$ python -q
>>> import numpy as np
>>> import numpy.linalg as la
>>> np.set_printoptions(suppress=True, linewidth=160)
>>> F = np.load("case5.npy")
>>> F
array([[-1.,  1.,  1.],
       [ 1., -1.,  1.],
       [ 1.,  1., -1.]])
>>> x = np.array([-8, -8, 6])
>>> target = F @ x
>>> target
array([  6.,   6., -22.])
>>> np.round(la.solve(F, F[:, 1]), 2)
array([-0.,  1.,  0.])
>>> np.round(la.solve(F, target), 2)
array([-8., -8.,  6.])
>>> np.round(la.solve(F, -1 * target), 2)
array([ 8.,  8., -6.])
>>> np.round(la.solve(F.T, F[1]), 2)
array([-0.,  1.,  0.])
>>> np.round(la.solve(F, target + F[:, 2]), 2)
array([-8., -8.,  7.])
>>> U, s, VT = la.svd(F, full_matrices=False)
>>> np.round(np.cumsum(s ** 2) / np.sum(s ** 2), 2)
array([0.44, 0.89, 1.  ])
>>> f = np.array([-3, 1, 5])
>>> A2 = F + np.outer(f, np.eye(3)[0])
>>> A2
array([[-4.,  1.,  1.],
       [ 2., -1.,  1.],
       [ 6.,  1., -1.]])
>>> G = A2.T @ A2
>>> np.trace(G), (A2 ** 2).sum()
(np.float64(62.0), np.float64(62.0))
>>> (A2 @ A2.T).shape
(3, 3)
>>> np.round(la.svd(A2, compute_uv=False) ** 2, 2)
array([57.18,  3.56,  1.26])
>>> G
array([[56.,  0., -8.],
       [ 0.,  3., -1.],
       [-8., -1.,  3.]])
>>> la.matrix_rank(G)
np.int64(3)
>>> np.round(la.eigvalsh(G)[::-1], 2)
array([57.18,  3.56,  1.26])
>>> m1 = np.array([[-2, -2, -2, -2, -2, -2],
...     [-2, -4, -4, -4, -4, -4],
...     [-2, -4, -6, -6, -6, -6],
...     [-2, -4, -6, -8, -8, -8],
...     [-2, -4, -6, -8, -10, -10],
...     [-2, -4, -6, -8, -10, -12]])
>>> m1
array([[ -2,  -2,  -2,  -2,  -2,  -2],
       [ -2,  -4,  -4,  -4,  -4,  -4],
       [ -2,  -4,  -6,  -6,  -6,  -6],
       [ -2,  -4,  -6,  -8,  -8,  -8],
       [ -2,  -4,  -6,  -8, -10, -10],
       [ -2,  -4,  -6,  -8, -10, -12]])
>>> # symmetric
>>> ang = np.radians(60)
>>> r_ = np.eye(6)
>>> r_[1, 1] = r_[5, 5] = np.cos(ang)
>>> r_[1, 5], r_[5, 1] = -np.sin(ang), np.sin(ang)
>>> r_.round(2)
array([[ 1.  ,  0.  ,  0.  ,  0.  ,  0.  ,  0.  ],
       [ 0.  ,  0.5 ,  0.  ,  0.  ,  0.  , -0.87],
       [ 0.  ,  0.  ,  1.  ,  0.  ,  0.  ,  0.  ],
       [ 0.  ,  0.  ,  0.  ,  1.  ,  0.  ,  0.  ],
       [ 0.  ,  0.  ,  0.  ,  0.  ,  1.  ,  0.  ],
       [ 0.  ,  0.87,  0.  ,  0.  ,  0.  ,  0.5 ]])
>>> A2 = m1 @ r_.T
>>> np.round(np.abs(A2 - m1).max(axis=0), 2)
array([ 0.  , 12.39,  0.  ,  0.  ,  0.  ,  2.54])
>>> A2.round(2)
array([[ -2.  ,   0.73,  -2.  ,  -2.  ,  -2.  ,  -2.73],
       [ -2.  ,   1.46,  -4.  ,  -4.  ,  -4.  ,  -5.46],
       [ -2.  ,   3.2 ,  -6.  ,  -6.  ,  -6.  ,  -6.46],
       [ -2.  ,   4.93,  -6.  ,  -8.  ,  -8.  ,  -7.46],
       [ -2.  ,   6.66,  -6.  ,  -8.  , -10.  ,  -8.46],
       [ -2.  ,   8.39,  -6.  ,  -8.  , -10.  ,  -9.46]])
>>> np.allclose(la.norm(m1, axis=1), la.norm(A2, axis=1))
True
>>> x = np.array([1, 3, 0, 0, 2, -3])
>>> h1 = np.maximum(m1 @ x, 0)
>>> np.round(np.tanh(m1 @ x), 2)
array([-1.  , -1.  , -1.  , -1.  , -1.  ,  0.96])
>>> np.maximum(m1 @ x, 0) - np.maximum(-m1 @ x, 0)
array([ -6, -10,  -8,  -6,  -4,   2])
>>> m1 * (h1 > 1e-9)[:, None]
array([[  0,   0,   0,   0,   0,   0],
       [  0,   0,   0,   0,   0,   0],
       [  0,   0,   0,   0,   0,   0],
       [  0,   0,   0,   0,   0,   0],
       [  0,   0,   0,   0,   0,   0],
       [ -2,  -4,  -6,  -8, -10, -12]])
>>> A2 = np.array([[-1, 0], [0, -1], [-2, -2], [0, 1], [0, -1], [1, 1]])
>>> la.matrix_rank(np.vstack([m1, A2.T]))
np.int64(6)
>>> np.einsum("ik,kj->ij", m1, A2)
array([[ 4,  4],
       [ 6,  8],
       [ 8, 10],
       [ 6,  8],
       [ 4,  8],
       [ 2,  6]])
>>> la.matrix_rank(m1 @ A2)
np.int64(2)
>>> m1 @ A2
array([[ 4,  4],
       [ 6,  8],
       [ 8, 10],
       [ 6,  8],
       [ 4,  8],
       [ 2,  6]])
>>> A2.T @ m1.T
array([[ 4,  6,  8,  6,  4,  2],
       [ 4,  8, 10,  8,  8,  6]])
>>> np.einsum("ik,kj->ji", m1, A2)
array([[ 4,  6,  8,  6,  4,  2],
       [ 4,  8, 10,  8,  8,  6]])
>>> A = np.load("run18.npy")
>>> A
array([[-2.,  0.,  0.,  0.,  0.],
       [ 0., -1.,  0.,  1., -3.],
       [ 0.,  0., -2.,  0.,  0.],
       [ 0.,  1.,  0., -1., -3.],
       [ 0., -3.,  0., -3.,  7.]])
>>> rng = np.random.default_rng(250)
>>> idx = rng.permutation(5)
>>> idx
array([2, 0, 1, 4, 3])
>>> A2 = A[idx][:, idx]
>>> round(float(la.det(A2)), 2), round(la.det(A[idx]), 2)
(144.0, np.float64(-144.0))
>>> np.diag(A2)
array([-2., -2., -1.,  7., -1.])
>>> np.trace(A2)
np.float64(1.0)
